$ python -q
>>> import numpy as np
>>> np.set_printoptions(precision=2, suppress=True, linewidth=120, sign=" ")
>>> X = np.load("run17.npy")
>>> X
array([[-0.01, -4.14, -4.16,  0.02, -2.78, -2.77,  0.01],
       [ 0.  , -0.78, -0.76,  0.01, -0.51, -0.51,  0.  ],
       [ 0.01, -3.3 , -3.28, -0.01, -2.21, -2.2 , -0.03],
       [ 0.  ,  2.49,  2.46,  0.03,  1.68,  1.67,  0.  ],
       [-0.02,  0.77,  0.82, -0.04,  0.51,  0.5 , -0.04],
       [ 0.  ,  1.36,  1.33,  0.01,  0.87,  0.9 ,  0.03],
       [-0.03,  0.84,  0.82,  0.03,  0.49,  0.56, -0.02],
       [ 0.02,  0.33,  0.3 ,  0.01,  0.26,  0.23,  0.  ],
       [-0.01,  1.05,  1.07, -0.02,  0.7 ,  0.69, -0.01],
       [ 0.02, -1.55, -1.52,  0.01, -1.02, -1.03, -0.02],
       [ 0.02, -2.92, -2.89,  0.  , -1.94, -1.93,  0.  ],
       [-0.02,  4.23,  4.25, -0.01,  2.81,  2.84,  0.02],
       [ 0.01,  4.42,  4.4 ,  0.  ,  2.93,  2.97,  0.03],
       [ 0.  ,  0.46,  0.46, -0.02,  0.28,  0.25,  0.03],
       [-0.01,  5.04,  5.05, -0.04,  3.4 ,  3.37,  0.  ],
       [-0.03,  2.24,  2.24, -0.02,  1.5 ,  1.54,  0.01],
       [ 0.  , -3.17, -3.18, -0.01, -2.12, -2.11, -0.01],
       [ 0.01,  2.73,  2.79, -0.02,  1.87,  1.87,  0.03],
       [ 0.05,  2.87,  2.86,  0.01,  1.91,  1.92, -0.03],
       [ 0.01, -3.13, -3.16, -0.02, -2.11, -2.05,  0.03],
       [-0.02,  3.67,  3.66,  0.01,  2.42,  2.43,  0.01],
       [ 0.01,  3.05,  3.02,  0.01,  2.02,  2.02,  0.03],
       [-0.02,  4.23,  4.22,  0.01,  2.81,  2.8 ,  0.01],
       [ 0.03,  3.42,  3.39,  0.  ,  2.32,  2.3 , -0.03],
       [-0.01, -1.72, -1.74, -0.03, -1.15, -1.14,  0.01],
       [-0.01, -2.78, -2.74,  0.  , -1.84, -1.86, -0.02],
       [ 0.01, -0.34, -0.29,  0.02, -0.18, -0.23,  0.01],
       [-0.03,  4.52,  4.53,  0.02,  3.02,  3.03,  0.  ],
       [-0.02, -2.33, -2.31, -0.03, -1.58, -1.52,  0.02],
       [-0.02,  2.66,  2.62, -0.01,  1.73,  1.7 ,  0.01],
       [-0.02, -6.79, -6.77,  0.02, -4.55, -4.49, -0.01],
       [ 0.  , -1.13, -1.12,  0.02, -0.72, -0.75, -0.01],
       [ 0.  ,  5.92,  5.95,  0.  ,  3.96,  3.92,  0.01],
       [ 0.03,  0.99,  1.01, -0.01,  0.66,  0.68, -0.02],
       [-0.02,  1.66,  1.64, -0.03,  1.09,  1.09,  0.02]])
>>> other = np.c_[X[:, :6] @ np.array([[-3, 1, 2, 2, 0, -2],
...     [3, -1, 0, -1, 3, -2],
...     [3, -2, 1, 2, 2, 2],
...     [3, 0, 0, 2, 2, 3],
...     [3, 1, -2, -2, 3, 0],
...     [-2, -1, 3, 0, -1, 0]]), np.array([2, -1, -3, 1, -1, 0, 2, -2, -3, -3, -3, 3, -3, 0, 1, -3, -1, -2, 3, 2, 3, 3, 1, 0, 0, 2, -2, 2, -1, -3, -1, -2, 2, 1, -3])]
>>> other.round(2) + 0
array([[-27.61,  12.44,  -6.93,   1.4 , -26.27,   0.04,   2.  ],
       [ -5.1 ,   2.3 ,  -1.27,   0.3 ,  -4.86,   0.07,  -1.  ],
       [-22.03,   9.86,  -5.44,   1.16, -20.91,  -0.01,  -3.  ],
       [ 16.64,  -7.4 ,   4.11,  -0.87,  15.82,   0.03,   1.  ],
       [  5.24,  -2.42,   1.26,  -0.27,   4.9 ,   0.02,  -1.  ],
       [  8.91,  -4.05,   2.29,  -0.42,   8.47,  -0.03,   0.  ],
       [  5.51,  -2.58,   1.46,  -0.18,   5.13,   0.11,   2.  ],
       [  2.18,  -0.88,   0.51,  -0.19,   2.16,  -0.07,  -2.  ],
       [  7.05,  -3.19,   1.72,  -0.37,   6.66,   0.  ,  -3.  ],
       [-10.24,   4.62,  -2.53,   0.61,  -9.7 ,   0.05,  -3.  ],
       [-19.45,   8.71,  -4.76,   1.06, -18.43,   0.02,  -3.  ],
       [ 28.22, -12.78,   7.11,  -1.41,  26.76,   0.05,   3.  ],
       [ 29.28, -13.25,   7.47,  -1.46,  27.88,  -0.06,  -3.  ],
       [  3.04,  -1.35,   0.65,  -0.14,   2.85,  -0.06,   0.  ],
       [ 33.64, -15.12,   8.34,  -1.84,  31.97,  -0.08,   1.  ],
       [ 14.89,  -6.79,   3.8 ,  -0.86,  14.12,   0.  ,  -3.  ],
       [-21.22,   9.52,  -5.27,   1.03, -20.14,  -0.05,  -1.  ],
       [ 18.34,  -8.3 ,   4.68,  -0.91,  17.47,   0.04,  -2.  ],
       [ 18.96,  -8.55,   4.9 ,  -0.85,  18.16,  -0.09,   3.  ],
       [-21.19,   9.4 ,  -5.07,   1.01, -20.03,  -0.14,   2.  ],
       [ 24.48, -11.02,   6.07,  -1.21,  23.18,   0.05,   3.  ],
       [ 20.23,  -9.08,   5.06,  -1.01,  19.25,  -0.05,   3.  ],
       [ 28.27, -12.68,   6.96,  -1.43,  26.78,   0.05,   1.  ],
       [ 22.7 , -10.15,   5.71,  -1.22,  21.7 ,  -0.12,   0.  ],
       [-11.61,   5.18,  -2.88,   0.46, -11.01,  -0.11,   0.  ],
       [-18.33,   8.27,  -4.66,   0.96, -17.48,   0.1 ,   2.  ],
       [ -1.94,   0.98,  -0.6 ,   0.18,  -1.87,   0.14,  -2.  ],
       [ 30.3 , -13.62,   7.52,  -1.52,  28.69,   0.14,   2.  ],
       [-15.65,   6.87,  -3.75,   0.77, -14.89,  -0.01,  -1.  ],
       [ 17.66,  -7.89,   4.22,  -0.94,  16.69,  -0.07,  -3.  ],
       [-45.23,  20.25, -11.18,   2.35, -43.03,   0.14,  -1.  ],
       [ -7.35,   3.4 ,  -1.93,   0.37,  -7.  ,   0.08,  -2.  ],
       [ 39.65, -17.78,   9.79,  -1.94,  37.62,   0.06,   2.  ],
       [  6.5 ,  -3.  ,   1.79,  -0.25,   6.27,  -0.05,   1.  ],
       [ 10.96,  -4.96,   2.69,  -0.66,  10.38,  -0.09,  -3.  ]])
>>> np.linalg.matrix_rank(other)
np.int64(7)
>>> np.linalg.norm(np.linalg.qr(X)[0].T @ other, axis=0) ** 2 / ((other ** 2).sum(axis=0) + 1e-12)
array([ 1.  ,  1.  ,  1.  ,  1.  ,  1.  ,  1.  ,  0.19])
